$ ipython --no-banner

In [1]: import numpy as np

In [2]: import numpy.linalg as la

In [3]: np.set_printoptions(suppress=True, linewidth=140)

In [4]: J = np.array([[0, 1, 0], [1, 0, 1], [0, 1, 0]])

In [5]: np.einsum("ii->", J)
Out[5]: np.int64(0)

In [6]: np.einsum("ij,ji->", J, J)
Out[6]: np.int64(4)

In [7]: round(float(la.eigvals(J).sum().real), 4)
Out[7]: -0.0

In [8]: round(float(la.det(J.T)), 4)
Out[8]: 0.0

In [9]: np.round(np.poly(J), 4) + 0
Out[9]: array([ 1.,  0., -2.,  0.])

In [10]: np.kron(np.eye(2, dtype=int), J)
Out[10]: 
array([[0, 1, 0, 0, 0, 0],
       [1, 0, 1, 0, 0, 0],
       [0, 1, 0, 0, 0, 0],
       [0, 0, 0, 0, 1, 0],
       [0, 0, 0, 1, 0, 1],
       [0, 0, 0, 0, 1, 0]])

In [11]: r0 = np.array([8, -2])

In [12]: np.cross(J[1, :3], J[0, :3])
Out[12]: array([-1,  0,  1])

In [13]: np.correlate(J[1], J[0], "full")
Out[13]: array([0, 1, 0, 1, 0])

In [14]: np.convolve(J[1], r0)
Out[14]: array([ 8, -2,  8, -2])

In [15]: np.array([np.convolve(row, r0, "same") for row in J])
Out[15]: 
array([[ 0,  8, -2],
       [ 8, -2,  8],
       [ 0,  8, -2]])

In [16]: J @ J
Out[16]: 
array([[1, 0, 1],
       [0, 2, 0],
       [1, 0, 1]])

In [17]: L = np.diag(J.sum(axis=1)) - J

In [18]: round(la.det(L[1:, 1:]))
Out[18]: 1

In [19]: L @ np.ones(3)
Out[19]: array([0., 0., 0.])

In [20]: w, evecs = la.eigh(J)

In [21]: w.round(4) + 0
Out[21]: array([-1.4142,  0.    ,  1.4142])

In [22]: np.round(evecs @ np.diag(w) @ evecs.T, 4) + 0
Out[22]: 
array([[0., 1., 0.],
       [1., 0., 1.],
       [0., 1., 0.]])

In [23]: np.abs(evecs[:, -1]).round(6).argmax()
Out[23]: np.int64(1)

In [24]: np.round(evecs.T @ J @ evecs, 4) + 0
Out[24]: 
array([[-1.4142,  0.    ,  0.    ],
       [ 0.    ,  0.    ,  0.    ],
       [ 0.    ,  0.    ,  1.4142]])

In [25]: np.round(la.svd(J, compute_uv=False), 4)
Out[25]: array([1.4142, 1.4142, 0.    ])

In [26]: (w > 1e-8).sum(), (w < -1e-8).sum()
Out[26]: (np.int64(1), np.int64(1))

In [27]: A2 = np.array([[1, 0, 1, 1], [2, 0, 0, 0], [1, 0, 1, 2], [2, 0, 2, 1]])

In [28]: mat = np.triu(A2)

In [29]: mat
Out[29]: 
array([[1, 0, 1, 1],
       [0, 0, 0, 0],
       [0, 0, 1, 2],
       [0, 0, 0, 1]])

In [30]: round(np.trace(la.pinv(J) @ J), 4)
Out[30]: np.float64(2.0)

In [31]: np.round(J @ la.pinv(J) @ J, 4)
Out[31]: 
array([[0., 1., 0.],
       [1., 0., 1.],
       [0., 1., 0.]])

In [32]: np.allclose(J[:-1].T @ la.lstsq(J[:-1].T, J[-1])[0], J[-1])
Out[32]: True

In [33]: left, sigma, VT = la.svd(mat)

In [34]: evecs = VT[:(sigma > 1e-8).sum()]

In [35]: rng = np.random.default_rng(19202)

In [36]: x0 = mat[1] + -2 * mat[3] + rng.integers(2) * np.eye(4)[0]

In [37]: x0
Out[37]: array([ 1.,  0.,  0., -2.])

In [38]: np.round(np.diag(evecs.T @ evecs), 4) + 0
Out[38]: array([1., 0., 1., 1.])

In [39]: la.matrix_rank(np.vstack([mat, x0]))
Out[39]: np.int64(3)

In [40]: left, sigma = la.svd(mat)
ValueError: too many values to unpack (expected 2)


In [41]: left, sigma, VT = la.svd(mat, full_matrices=False)

In [42]: np.round(left.T @ left, 4) + 0
Out[42]: 
array([[1., 0., 0., 0.],
       [0., 1., 0., 0.],
       [0., 0., 1., 0.],
       [0., 0., 0., 1.]])

In [43]: sigma.round(4) + 0
Out[43]: array([2.8059, 1.    , 0.3564, 0.    ])

In [44]: np.abs(left[:, 0]).round(6).argmax()
Out[44]: np.int64(2)

In [45]: np.round(VT @ VT.T, 4) + 0
Out[45]: 
array([[1., 0., 0., 0.],
       [0., 1., 0., 0.],
       [0., 0., 1., 0.],
       [0., 0., 0., 1.]])

In [46]: np.sqrt((sigma ** 2).sum()), round(float(la.norm(mat)), 4)
Out[46]: (np.float64(3.0), 3.0)

In [47]: np.round(sigma / sigma[0], 4) + 0
Out[47]: array([1.    , 0.3564, 0.127 , 0.    ])

In [48]: A = np.loadtxt("a.csv", delimiter=",")

In [49]: A.round(4)
Out[49]: 
array([[ 0.9659,  0.    , -0.2588],
       [ 0.    ,  1.    ,  0.    ],
       [ 0.2588,  0.    ,  0.9659]])

In [50]: np.round(np.kron(np.eye(2, dtype=int), A), 4)
Out[50]: 
array([[ 0.9659,  0.    , -0.2588,  0.    ,  0.    , -0.    ],
       [ 0.    ,  1.    ,  0.    ,  0.    ,  0.    ,  0.    ],
       [ 0.2588,  0.    ,  0.9659,  0.    ,  0.    ,  0.    ],
       [ 0.    ,  0.    , -0.    ,  0.9659,  0.    , -0.2588],
       [ 0.    ,  0.    ,  0.    ,  0.    ,  1.    ,  0.    ],
       [ 0.    ,  0.    ,  0.    ,  0.2588,  0.    ,  0.9659]])

In [51]: round(float(np.einsum("ii->", A)), 4)
Out[51]: 2.9319

In [52]: round(float(np.einsum("ij,ji->", A, A)), 4)
Out[52]: 2.7321

In [53]: np.round(np.poly(A), 4)
Out[53]: array([ 1.    , -2.9319,  2.9319, -1.    ])

In [54]: round(float(la.det(A[::-1])), 4)
Out[54]: -1.0

In [55]: (A != 0).astype(int)
Out[55]: 
array([[1, 0, 1],
       [0, 1, 0],
       [1, 0, 1]])

In [56]: round(la.det(A), 4)
Out[56]: np.float64(1.0)

In [57]: np.flatnonzero(la.matrix_power((A != 0) + (A.T != 0) + np.eye(3), 3)[0])
Out[57]: array([0, 2])

In [58]: (la.matrix_power((A != 0) + (A.T != 0) + np.eye(3), 3) > 0).astype(int)
Out[58]: 
array([[1, 0, 1],
       [0, 1, 0],
       [1, 0, 1]])

In [59]: P = np.triu(np.array([[-2, -3, -1], [-1, 0, 1], [3, 3, 2]]), 1) + np.eye(3)

In [60]: A2 = P @ A @ la.inv(P)

In [61]: np.round(np.poly(A2), 4)
Out[61]: array([ 1.    , -2.9319,  2.9319, -1.    ])

In [62]: A2.round(4)
Out[62]: 
array([[ 0.7071, -0.8787,  0.361 ],
       [ 0.2588,  1.7765, -0.5517],
       [ 0.2588,  0.7765,  0.4483]])

In [63]: X = np.loadtxt("m.csv", delimiter=",")

In [64]: X
Out[64]: 
array([[-0.2, -0.1,  1. ,  0.3,  1.3,  0.1],
       [ 0.8, -1.1,  0.7,  0.1, -0.5,  0. ],
       [ 0.6,  0.3,  0.5, -0.1,  0.4, -1. ],
       [ 0. , -0.3, -1.8, -1.4, -0.4, -2. ],
       [-0.4, -0.6, -1.3,  1.1,  1.9, -1. ],
       [ 0.1,  1.1,  0.6, -0.9, -1.7,  0.4],
       [-0.2, -0.9, -0.4,  0.6, -0.3, -1.1],
       [ 0.6,  0.4, -1.1,  1.1, -1. , -0.2],
       [-0.2,  0.8, -0.1, -0.3,  2.5,  0.6],
       [ 0.5,  0.5, -1. , -0.5, -1.4, -0.3],
       [ 0.1,  1.4,  1. ,  0.3,  1.7, -0.4],
       [-0.1,  1.4,  0.6, -0.9, -0.1,  1.6],
       [-1.5, -0.8, -0.3,  0.8,  0. ,  0.4],
       [-0.2, -1.2,  0.9,  0. , -0.4, -1.6],
       [-0.1, -1.3,  0.4, -0.7, -0.4,  1.6],
       [ 1.3,  0.3,  0.5,  0.5, -0.2,  0.3],
       [ 0.9,  0. ,  0. , -4.2, -6.3,  0.3],
       [-1.1,  0.9,  0.5,  0.1,  0.1, -1.3],
       [ 1.3,  1.3,  2.9, -1.4, -0.9,  1.9],
       [-1. , -1.3, -1.3, -0.5,  0.1,  0.3]])

In [65]: cen = X - X.mean(axis=0)

In [66]: left, sigma, VT = la.svd(cen, full_matrices=False)

In [67]: np.abs(left[:, 0]).argmax()
Out[67]: np.int64(16)

In [68]: np.searchsorted(np.cumsum(sigma ** 2) / (sigma ** 2).sum(), 0.9) + 1
Out[68]: np.int64(4)

In [69]: np.round(sigma ** 2 / (sigma ** 2).sum(), 4)
Out[69]: array([0.5138, 0.2355, 0.0902, 0.0721, 0.0518, 0.0365])

In [70]: np.round(np.abs(VT[-1]), 4)
Out[70]: array([0.7543, 0.3088, 0.1824, 0.4112, 0.3651, 0.0068])

In [71]: gram = np.cov(X, rowvar=False)

In [72]: np.argsort(-X.std(axis=0).round(6), kind="stable")
Out[72]: array([4, 3, 2, 5, 1, 0])

In [73]: gram.shape
Out[73]: (6, 6)

In [74]: blk = np.stack([X, -1 * X, X[::-1]])

In [75]: blk.sum(axis=0)
Out[75]: 
array([[-1. , -1.3, -1.3, -0.5,  0.1,  0.3],
       [ 1.3,  1.3,  2.9, -1.4, -0.9,  1.9],
       [-1.1,  0.9,  0.5,  0.1,  0.1, -1.3],
       [ 0.9,  0. ,  0. , -4.2, -6.3,  0.3],
       [ 1.3,  0.3,  0.5,  0.5, -0.2,  0.3],
       [-0.1, -1.3,  0.4, -0.7, -0.4,  1.6],
       [-0.2, -1.2,  0.9,  0. , -0.4, -1.6],
       [-1.5, -0.8, -0.3,  0.8,  0. ,  0.4],
       [-0.1,  1.4,  0.6, -0.9, -0.1,  1.6],
       [ 0.1,  1.4,  1. ,  0.3,  1.7, -0.4],
       [ 0.5,  0.5, -1. , -0.5, -1.4, -0.3],
       [-0.2,  0.8, -0.1, -0.3,  2.5,  0.6],
       [ 0.6,  0.4, -1.1,  1.1, -1. , -0.2],
       [-0.2, -0.9, -0.4,  0.6, -0.3, -1.1],
       [ 0.1,  1.1,  0.6, -0.9, -1.7,  0.4],
       [-0.4, -0.6, -1.3,  1.1,  1.9, -1. ],
       [ 0. , -0.3, -1.8, -1.4, -0.4, -2. ],
       [ 0.6,  0.3,  0.5, -0.1,  0.4, -1. ],
       [ 0.8, -1.1,  0.7,  0.1, -0.5,  0. ],
       [-0.2, -0.1,  1. ,  0.3,  1.3,  0.1]])

In [76]: (blk @ X.T).shape
Out[76]: (3, 20, 20)

In [77]: np.round(np.einsum("bij,cij->bc", blk, blk), 4)
Out[77]: 
array([[ 161.27, -161.27,   22.4 ],
       [-161.27,  161.27,  -22.4 ],
       [  22.4 ,  -22.4 ,  161.27]])

In [78]: K = np.load("run4.npy")

In [79]: K
Out[79]: 
array([[ 2., -1.,  0.,  0.,  0.,  0.,  0.],
       [-1.,  3., -1.,  0.,  0.,  0.,  0.],
       [ 0., -1.,  3., -1.,  0.,  0.,  0.],
       [ 0.,  0., -1.,  2., -1.,  0.,  0.],
       [ 0.,  0.,  0., -1.,  3., -1.,  0.],
       [ 0.,  0.,  0.,  0., -1.,  1., -1.],
       [ 0.,  0.,  0.,  0.,  0., -1.,  3.]])

In [80]: # symmetric

In [81]: L = la.cholesky(K)

In [82]: la.eigvalsh(K).min() > 0
Out[82]: np.True_

In [83]: np.round(K / np.sqrt(np.outer(np.diag(K), np.diag(K))), 4)
Out[83]: 
array([[ 1.    , -0.4082,  0.    ,  0.    ,  0.    ,  0.    ,  0.    ],
       [-0.4082,  1.    , -0.3333,  0.    ,  0.    ,  0.    ,  0.    ],
       [ 0.    , -0.3333,  1.    , -0.4082,  0.    ,  0.    ,  0.    ],
       [ 0.    ,  0.    , -0.4082,  1.    , -0.4082,  0.    ,  0.    ],
       [ 0.    ,  0.    ,  0.    , -0.4082,  1.    , -0.5774,  0.    ],
       [ 0.    ,  0.    ,  0.    ,  0.    , -0.5774,  1.    , -0.5774],
       [ 0.    ,  0.    ,  0.    ,  0.    ,  0.    , -0.5774,  1.    ]])

In [84]: np.round(np.diag(L) ** 2, 4)
Out[84]: array([2.    , 2.5   , 2.6   , 1.6154, 2.381 , 0.58  , 1.2759])

In [85]: L.round(4)
Out[85]: 
array([[ 1.4142,  0.    ,  0.    ,  0.    ,  0.    ,  0.    ,  0.    ],
       [-0.7071,  1.5811,  0.    ,  0.    ,  0.    ,  0.    ,  0.    ],
       [ 0.    , -0.6325,  1.6125,  0.    ,  0.    ,  0.    ,  0.    ],
       [ 0.    ,  0.    , -0.6202,  1.271 ,  0.    ,  0.    ,  0.    ],
       [ 0.    ,  0.    ,  0.    , -0.7868,  1.543 ,  0.    ,  0.    ],
       [ 0.    ,  0.    ,  0.    ,  0.    , -0.6481,  0.7616,  0.    ],
       [ 0.    ,  0.    ,  0.    ,  0.    ,  0.    , -1.3131,  1.1295]])

In [86]: round(float(np.prod(np.diag(L)) ** 2), 4), round(float(la.det(K)), 4)
Out[86]: (37.0, 37.0)
